>>> import numpy as np
>>> import numpy.linalg as la
>>> np.set_printoptions(precision=2, suppress=True, linewidth=100, sign=" ")
>>> tidy = lambda a: np.round(a, 2) + 0
>>> J = np.load("data.npy")
>>> tidy(J)
array([[ 0.14, -0.08, -0.14, -0.14, -0.08, -0.14,  0.03,  0.08,  0.14,  0.14,  0.03],
       [-0.08,  0.05,  0.08,  0.08,  0.05,  0.08, -0.02, -0.05, -0.08, -0.08, -0.02],
       [-0.14,  0.08,  0.14,  0.14,  0.08,  0.14, -0.03, -0.08, -0.14, -0.14, -0.03],
       [-0.14,  0.08,  0.14,  0.14,  0.08,  0.14, -0.03, -0.08, -0.14, -0.14, -0.03],
       [-0.08,  0.05,  0.08,  0.08,  0.05,  0.08, -0.02, -0.05, -0.08, -0.08, -0.02],
       [-0.14,  0.08,  0.14,  0.14,  0.08,  0.14, -0.03, -0.08, -0.14, -0.14, -0.03],
       [ 0.03, -0.02, -0.03, -0.03, -0.02, -0.03,  0.01,  0.02,  0.03,  0.03,  0.01],
       [ 0.08, -0.05, -0.08, -0.08, -0.05, -0.08,  0.02,  0.05,  0.08,  0.08,  0.02],
       [ 0.14, -0.08, -0.14, -0.14, -0.08, -0.14,  0.03,  0.08,  0.14,  0.14,  0.03],
       [ 0.14, -0.08, -0.14, -0.14, -0.08, -0.14,  0.03,  0.08,  0.14,  0.14,  0.03],
       [ 0.03, -0.02, -0.03, -0.03, -0.02, -0.03,  0.01,  0.02,  0.03,  0.03,  0.01]])
>>> C2 = J.T @ J
>>> tidy(C2)
array([[ 0.14, -0.08, -0.14, -0.14, -0.08, -0.14,  0.03,  0.08,  0.14,  0.14,  0.03],
       [-0.08,  0.05,  0.08,  0.08,  0.05,  0.08, -0.02, -0.05, -0.08, -0.08, -0.02],
       [-0.14,  0.08,  0.14,  0.14,  0.08,  0.14, -0.03, -0.08, -0.14, -0.14, -0.03],
       [-0.14,  0.08,  0.14,  0.14,  0.08,  0.14, -0.03, -0.08, -0.14, -0.14, -0.03],
       [-0.08,  0.05,  0.08,  0.08,  0.05,  0.08, -0.02, -0.05, -0.08, -0.08, -0.02],
       [-0.14,  0.08,  0.14,  0.14,  0.08,  0.14, -0.03, -0.08, -0.14, -0.14, -0.03],
       [ 0.03, -0.02, -0.03, -0.03, -0.02, -0.03,  0.01,  0.02,  0.03,  0.03,  0.01],
       [ 0.08, -0.05, -0.08, -0.08, -0.05, -0.08,  0.02,  0.05,  0.08,  0.08,  0.02],
       [ 0.14, -0.08, -0.14, -0.14, -0.08, -0.14,  0.03,  0.08,  0.14,  0.14,  0.03],
       [ 0.14, -0.08, -0.14, -0.14, -0.08, -0.14,  0.03,  0.08,  0.14,  0.14,  0.03],
       [ 0.03, -0.02, -0.03, -0.03, -0.02, -0.03,  0.01,  0.02,  0.03,  0.03,  0.01]])
>>> (J @ J.T).shape
(11, 11)
>>> tidy(np.diag(C2))
array([ 0.14,  0.05,  0.14,  0.14,  0.05,  0.14,  0.01,  0.05,  0.14,  0.14,  0.01])
>>> tidy(la.svd(J, compute_uv=False) ** 2)
array([ 1.,  0.,  0.,  0.,  0.,  0.,  0.,  0.,  0.,  0.,  0.])
>>> tidy(C2 @ la.pinv(C2) @ C2)
array([[ 0.14, -0.08, -0.14, -0.14, -0.08, -0.14,  0.03,  0.08,  0.14,  0.14,  0.03],
       [-0.08,  0.05,  0.08,  0.08,  0.05,  0.08, -0.02, -0.05, -0.08, -0.08, -0.02],
       [-0.14,  0.08,  0.14,  0.14,  0.08,  0.14, -0.03, -0.08, -0.14, -0.14, -0.03],
       [-0.14,  0.08,  0.14,  0.14,  0.08,  0.14, -0.03, -0.08, -0.14, -0.14, -0.03],
       [-0.08,  0.05,  0.08,  0.08,  0.05,  0.08, -0.02, -0.05, -0.08, -0.08, -0.02],
       [-0.14,  0.08,  0.14,  0.14,  0.08,  0.14, -0.03, -0.08, -0.14, -0.14, -0.03],
       [ 0.03, -0.02, -0.03, -0.03, -0.02, -0.03,  0.01,  0.02,  0.03,  0.03,  0.01],
       [ 0.08, -0.05, -0.08, -0.08, -0.05, -0.08,  0.02,  0.05,  0.08,  0.08,  0.02],
       [ 0.14, -0.08, -0.14, -0.14, -0.08, -0.14,  0.03,  0.08,  0.14,  0.14,  0.03],
       [ 0.14, -0.08, -0.14, -0.14, -0.08, -0.14,  0.03,  0.08,  0.14,  0.14,  0.03],
       [ 0.03, -0.02, -0.03, -0.03, -0.02, -0.03,  0.01,  0.02,  0.03,  0.03,  0.01]])
>>> tidy(np.trace(la.pinv(C2) @ C2))
np.float64(1.0)
>>> f = np.array([0, -1, 1, -3, -2, 1, -1, -2, -2, 1, 2, -3, -1, -3, -1, 1])
>>> E = -1 * np.eye(16) + np.outer(f, f)
>>> E
array([[-1.,  0.,  0.,  0.,  0.,  0.,  0.,  0.,  0.,  0.,  0.,  0.,  0.,  0.,  0.,  0.],
       [ 0.,  0., -1.,  3.,  2., -1.,  1.,  2.,  2., -1., -2.,  3.,  1.,  3.,  1., -1.],
       [ 0., -1.,  0., -3., -2.,  1., -1., -2., -2.,  1.,  2., -3., -1., -3., -1.,  1.],
       [ 0.,  3., -3.,  8.,  6., -3.,  3.,  6.,  6., -3., -6.,  9.,  3.,  9.,  3., -3.],
       [ 0.,  2., -2.,  6.,  3., -2.,  2.,  4.,  4., -2., -4.,  6.,  2.,  6.,  2., -2.],
       [ 0., -1.,  1., -3., -2.,  0., -1., -2., -2.,  1.,  2., -3., -1., -3., -1.,  1.],
       [ 0.,  1., -1.,  3.,  2., -1.,  0.,  2.,  2., -1., -2.,  3.,  1.,  3.,  1., -1.],
       [ 0.,  2., -2.,  6.,  4., -2.,  2.,  3.,  4., -2., -4.,  6.,  2.,  6.,  2., -2.],
       [ 0.,  2., -2.,  6.,  4., -2.,  2.,  4.,  3., -2., -4.,  6.,  2.,  6.,  2., -2.],
       [ 0., -1.,  1., -3., -2.,  1., -1., -2., -2.,  0.,  2., -3., -1., -3., -1.,  1.],
       [ 0., -2.,  2., -6., -4.,  2., -2., -4., -4.,  2.,  3., -6., -2., -6., -2.,  2.],
       [ 0.,  3., -3.,  9.,  6., -3.,  3.,  6.,  6., -3., -6.,  8.,  3.,  9.,  3., -3.],
       [ 0.,  1., -1.,  3.,  2., -1.,  1.,  2.,  2., -1., -2.,  3.,  0.,  3.,  1., -1.],
       [ 0.,  3., -3.,  9.,  6., -3.,  3.,  6.,  6., -3., -6.,  9.,  3.,  8.,  3., -3.],
       [ 0.,  1., -1.,  3.,  2., -1.,  1.,  2.,  2., -1., -2.,  3.,  1.,  3.,  0., -1.],
       [ 0., -1.,  1., -3., -2.,  1., -1., -2., -2.,  1.,  2., -3., -1., -3., -1.,  0.]])
>>> tidy(la.det(E))
np.float64(-50.0)
>>> tidy(np.sort(la.eigvals(E).real))
array([-1., -1., -1., -1., -1., -1., -1., -1., -1., -1., -1., -1., -1., -1., -1., 50.])
>>> tidy(np.abs(la.svd(E)[2][-1]))
array([ 0.  ,  0.  ,  0.2 ,  0.02,  0.56,  0.13,  0.37,  0.21,  0.28,  0.11,  0.26,  0.  ,  0.39,
        0.27,  0.14,  0.22])
>>> la.matrix_rank(E, rtol=0.1)
np.int64(1)
>>> tidy(la.norm(E, 2) / la.norm(E))
np.float64(1.0)
>>> round(np.log10(la.cond(E)))
2
>>> evals, vecs = la.eigh(E)
>>> vec = np.array([-3, 3, -5, 4, 3, 2, -1, 1, 2, 4, -3, -5, -2, -4, 1, 1])
>>> tidy(la.eigvalsh(E[1:, 1:]))
array([-1., -1., -1., -1., -1., -1., -1., -1., -1., -1., -1., -1., -1., -1., 50.])
>>> vec @ E @ vec
np.float64(-146.0)
>>> arr = np.loadtxt("dump.csv", delimiter=",")
>>> arr
array([[  4.,  -6.,   3.,   0.],
       [  6., -15.,  10.,   0.],
       [  6., -20.,  15.,   0.],
       [  0.,  -7.,   4.,   4.]])
>>> tidy(la.det(arr[::-1]))
np.float64(-40.0)
>>> tidy(np.poly(arr))
array([  1.,  -8.,   9.,  38., -40.])
>>> np.kron(np.eye(2, dtype=int), arr)
array([[  4.,  -6.,   3.,   0.,   0.,  -0.,   0.,   0.],
       [  6., -15.,  10.,   0.,   0.,  -0.,   0.,   0.],
       [  6., -20.,  15.,   0.,   0.,  -0.,   0.,   0.],
       [  0.,  -7.,   4.,   4.,   0.,  -0.,   0.,   0.],
       [  0.,  -0.,   0.,   0.,   4.,  -6.,   3.,   0.],
       [  0.,  -0.,   0.,   0.,   6., -15.,  10.,   0.],
       [  0.,  -0.,   0.,   0.,   6., -20.,  15.,   0.],
       [  0.,  -0.,   0.,   0.,   0.,  -7.,   4.,   4.]])
>>> tidy(la.det(2 * arr)), tidy(la.det(arr))
(np.float64(-640.0), np.float64(-40.0))
>>> rng = np.random.default_rng(791844)
>>> lab = rng.permutation(4)
>>> lab
array([ 2,  3,  0,  1])
>>> other = arr[lab][:, lab]
>>> tidy(np.sort(np.abs(la.eigvals(other))))
array([ 1.,  2.,  4.,  5.])
>>> other
array([[ 15.,   0.,   6., -20.],
       [  4.,   4.,   0.,  -7.],
       [  3.,   0.,   4.,  -6.],
       [ 10.,   0.,   6., -15.]])
>>> F = np.loadtxt("test17.csv", delimiter=",")
>>> F
array([[  3.,   0.,  -2.,   3.,  -1.,   0.,  -2.,  -2.,   2.,  -3.,  -1.,   3.,   3.,   1.,   3.],
       [  2.,   3.,  -1.,   2.,  -4.,  -1.,  -5.,  -4.,   5.,  -6.,  -3.,   4.,   0.,  -2.,   0.],
       [  3.,   2.,  -2.,   4.,  -6.,   1.,  -5.,  -5.,   4.,  -3.,   0.,   2.,   3.,  -4.,   1.],
       [  3.,   3.,  -4.,   6.,  -8.,  -2.,  -8.,  -5.,   5.,  -5.,   2.,   2.,   1.,  -3.,  -2.],
       [  1.,   5.,  -6.,   7.,  -5.,   1., -11.,  -4.,   8.,  -8.,   0.,   4.,  -2.,  -6.,  -3.],
       [ -2.,   2.,  -3.,   8.,  -3.,  -1., -11.,  -5.,   8.,  -9.,  -1.,   7.,   1.,  -4.,  -5.],
       [  1.,   3.,  -1.,  10.,  -6.,  -2., -12.,  -7.,  10.,  -7.,   1.,   6.,  -1.,  -7.,  -7.],
       [ -1.,   1.,  -4.,  13.,  -5.,  -2., -11., -10.,   7.,  -8.,   2.,   7.,  -1.,  -7.,  -4.],
       [  1.,   3.,  -7.,  10.,  -2.,   0.,  -9., -10.,  10., -10.,   2.,   7.,  -2.,  -7.,  -5.],
       [  1.,   4.,  -7.,  12.,  -4.,   2.,  -7., -10.,   7.,  -9.,   0.,   5.,  -5., -10.,  -5.],
       [ -2.,   6., -10.,  14.,  -5.,   0.,  -6.,  -9.,   8., -10.,   0.,   7.,  -8.,  -8.,  -6.],
       [  0.,   8., -10.,  17.,  -2.,  -3.,  -7., -10.,  11., -11.,   2.,   4.,  -8.,  -6.,  -6.],
       [  0.,   5.,  -8.,  20.,   0.,  -1.,  -9.,  -9.,   8., -12.,   4.,   7.,  -5.,  -8.,  -8.],
       [  2.,   5., -10.,  19.,   1.,  -2.,  -9., -10.,   5., -11.,   2.,   8.,  -2.,  -9.,  -9.],
       [  3.,   5., -12.,  16.,   4.,  -2.,  -8.,  -9.,   5., -13.,   5.,   9.,  -1.,  -6., -10.],
       [  4.,   8., -11.,  19.,   3.,   0.,  -9.,  -8.,   2., -12.,   3.,   6.,  -1.,  -4., -10.],
       [  6.,  11., -13.,  16.,   5.,  -2.,  -8.,  -8.,   1., -13.,   0.,   9.,  -1.,  -5., -12.],
       [  5.,  12., -14.,  17.,   5.,  -2.,  -8., -11.,  -2., -15.,  -3.,   6.,   2.,  -5.,  -9.],
       [  7.,  14., -15.,  16.,   7.,  -4., -10., -13.,  -4., -14.,  -2.,   6.,   3.,  -4.,  -8.],
       [  8.,  12., -18.,  19.,  10.,  -2., -10., -15.,  -3., -16.,  -5.,   7.,   4.,  -7., -11.],
       [  6.,   9., -18.,  22.,   9.,  -4., -13., -13.,  -5., -13.,  -4.,   6.,   4.,  -8., -10.],
       [  4.,  11., -15.,  23.,   7.,  -6., -13., -15.,  -5., -13.,  -7.,   7.,   4.,  -6., -12.],
       [  1.,   8., -15.,  26.,   6.,  -3., -16., -13.,  -4., -14.,  -7.,   5.,   6.,  -5., -11.],
       [  2.,   7., -13.,  23.,   5.,  -2., -14., -15.,  -4., -17.,  -7.,   5.,   9.,  -3., -13.],
       [  0.,   5., -12.,  24.,   3.,  -2., -13., -18.,  -7., -16.,  -8.,   7.,   6.,  -3., -10.]])
>>> P = F @ la.solve(F.T @ F, F.T)
>>> tidy(la.eigvalsh(P))
array([ 0.,  0.,  0.,  0.,  0.,  0.,  0.,  0.,  0.,  0.,  1.,  1.,  1.,  1.,  1.,  1.,  1.,  1.,
        1.,  1.,  1.,  1.,  1.,  1.,  1.])
>>> tidy(np.trace(P))
np.float64(15.0)
